$ python3 -q
>>> import numpy as np
>>> np.set_printoptions(suppress=True, linewidth=200)
>>> F = np.loadtxt("data.csv", delimiter=",")
>>> print(F)
[[-0.5 -1.3 -0.8]
 [ 0.8  0.5  0.8]
 [ 0.1  0.   1.2]
 [-1.7 -0.6  0.1]
 [-1.8  1.5 -0.5]
 [ 3.  -0.3  1.7]
 [-0.9  0.1  0.3]
 [ 0.5 -0.7  0.6]
 [-0.5 -0.8 -0.3]
 [ 0.8 -1.9  0.5]
 [-1.6  0.1  0.3]
 [ 0.6  0.8  1.4]
 [ 1.  -1.2  1.7]
 [-0.5  0.3 -0.3]
 [ 0.7  2.1  0.3]
 [ 1.4  1.2 -0.6]
 [-1.1  0.1 -1. ]
 [ 0.3  0.3  0.9]
 [ 0.3 -0.2 -0.5]
 [-1.  -1.2  0.6]
 [ 1.3  0.7 -0.2]
 [-2.1  1.3  1.8]
 [ 0.9 -0.3  0.9]
 [-2.   3.  -5. ]
 [ 0.5  1.6  2.1]
 [ 1.2  0.2 -1.1]]
>>> D = np.linalg.norm(F[:, None] - F[None], axis=-1)
>>> print(np.linalg.matrix_rank(D ** 2))
5
>>> print((D + 1e9 * np.eye(26)).round(6).argmin(axis=1))
[ 8 17 17 10 10 12 10 22  0  7  6  1 22  6 15 20 13  2 13  3 15 10  7  4 11 20]
>>> print(D.mean(axis=1).argmax())
23
>>> print(np.flatnonzero(D[10] < D.mean() / 2))
[ 3  6 10 13]
>>> proj = F @ np.linalg.solve(F.T @ F, F.T)
>>> print(np.round(np.linalg.eigvalsh(proj), 2) + 0)
[0. 0. 0. 0. 0. 0. 0. 0. 0. 0. 0. 0. 0. 0. 0. 0. 0. 0. 0. 0. 0. 0. 0. 1. 1. 1.]
>>> print(np.trace(proj))
3.0
>>> print(np.linalg.matrix_rank(np.eye(26) - proj))
23
>>> print(np.round(proj @ F[:, 1], 2) + 0)
[-1.3  0.5  0.  -0.6  1.5 -0.3  0.1 -0.7 -0.8 -1.9  0.1  0.8 -1.2  0.3  2.1  1.2  0.1  0.3 -0.2 -1.2  0.7  1.3 -0.3  3.   1.6  0.2]
>>> Xc = (F - F.mean(axis=0)) / F.std(axis=0)
>>> print(np.round(Xc.std(axis=0), 2))
[1. 1. 1.]
>>> print(np.argwhere(np.abs(Xc) > 2))
[[ 5  0]
 [23  1]
 [23  2]]
>>> coef = np.linalg.lstsq(np.delete(Xc, 0, axis=1), Xc[:, 0])[0]
>>> print(np.round(1 - np.var(Xc[:, 0] - np.delete(Xc, 0, axis=1) @ coef), 2))
0.14
>>> print(coef.round(2))
[-0.07  0.35]
>>> Xc = F - F.mean(axis=0)
>>> V = np.linalg.svd(Xc)[2][:1]
>>> A2 = Xc - Xc @ V.T @ V
>>> print(np.round(np.linalg.norm(A2) / np.linalg.norm(Xc), 2))
0.66
>>> Xc = F - F.mean(axis=0)
>>> left, sigma, VT = np.linalg.svd(Xc, full_matrices=False)
>>> print(np.searchsorted(np.cumsum(sigma ** 2) / (sigma ** 2).sum(), 0.9) + 1)
3
>>> print(round((sigma ** 2).sum() ** 2 / (sigma ** 4).sum(), 2))
2.43
>>> print(np.linalg.matrix_rank(Xc))
3
>>> Z = np.array([[1, 1, 1], [0, 1, 0], [2, 2, 1]])
>>> rng = np.random.default_rng(263190)
>>> J = (rng.random((19, 3)) < 0.25) @ Z
>>> print(J)
[[3 3 2]
 [2 2 1]
 [2 2 1]
 [0 1 0]
 [0 0 0]
 [2 2 1]
 [0 0 0]
 [0 0 0]
 [0 0 0]
 [2 2 1]
 [0 0 0]
 [0 1 0]
 [1 1 1]
 [2 2 1]
 [2 2 1]
 [0 0 0]
 [1 1 1]
 [2 2 1]
 [0 0 0]]
>>> A2 = np.c_[J[:, :1] @ np.array([[-3]]), np.array([1, 1, -2, -2, -3, -1, 2, 2, -3, -2, 1, 0, 1, 1, -2, 0, 3, -3, 1])]
>>> print(A2)
[[-9  1]
 [-6  1]
 [-6 -2]
 [ 0 -2]
 [ 0 -3]
 [-6 -1]
 [ 0  2]
 [ 0  2]
 [ 0 -3]
 [-6 -2]
 [ 0  1]
 [ 0  0]
 [-3  1]
 [-6  1]
 [-6 -2]
 [ 0  0]
 [-3  3]
 [-6 -3]
 [ 0  1]]
>>> print(np.linalg.matrix_rank(np.c_[J, A2]))
4
>>> print(np.round(np.linalg.norm(np.linalg.qr(J)[0].T @ A2, axis=0) ** 2 / ((A2 ** 2).sum(axis=0) + 1e-12), 2))
[1.  0.3]
>>> print(np.round(np.linalg.lstsq(J, A2[:, 0])[0], 2) + 0)
[-3.  0.  0.]
>>> C2 = A2.T @ A2
>>> print((A2 @ A2.T).shape)
(19, 19)
>>> print(np.trace(C2), (A2 ** 2).sum())
418 418
>>> print(np.diag(C2))
[351  67]
>>> print(C2)
[[351  27]
 [ 27  67]]
>>> print(np.linalg.matrix_rank(C2))
2
>>> vals, V = np.linalg.eigh(C2)
>>> x0 = np.array([-4, 8])
>>> print(np.abs(C2).sum(axis=1).max(), np.round(np.abs(vals).max(), 2))
378 353.54
>>> print(np.round(V * np.sqrt(vals) @ V.T, 2))
[[18.71  1.01]
 [ 1.01  8.12]]
>>> def softmax(z):
...     e = np.exp(z - z.max(axis=-1, keepdims=True))
...     return e / e.sum(axis=-1, keepdims=True)
... 
>>> print(np.round(softmax(J[3] + 3), 2))
[0.21 0.58 0.21]
>>> print(softmax(J).sum(axis=1))
[1. 1. 1. 1. 1. 1. 1. 1. 1. 1. 1. 1. 1. 1. 1. 1. 1. 1. 1.]
>>> print(np.round(softmax(J[3]), 2))
[0.21 0.58 0.21]
>>> att = J @ J.T / np.sqrt(3)
>>> print(np.round(softmax(att)[3] @ J, 2))
[1.55 1.63 0.88]
>>> print(softmax(att).round(6).argmax(axis=1))
[0 0 0 0 0 0 0 0 0 0 0 0 0 0 0 0 0 0 0]
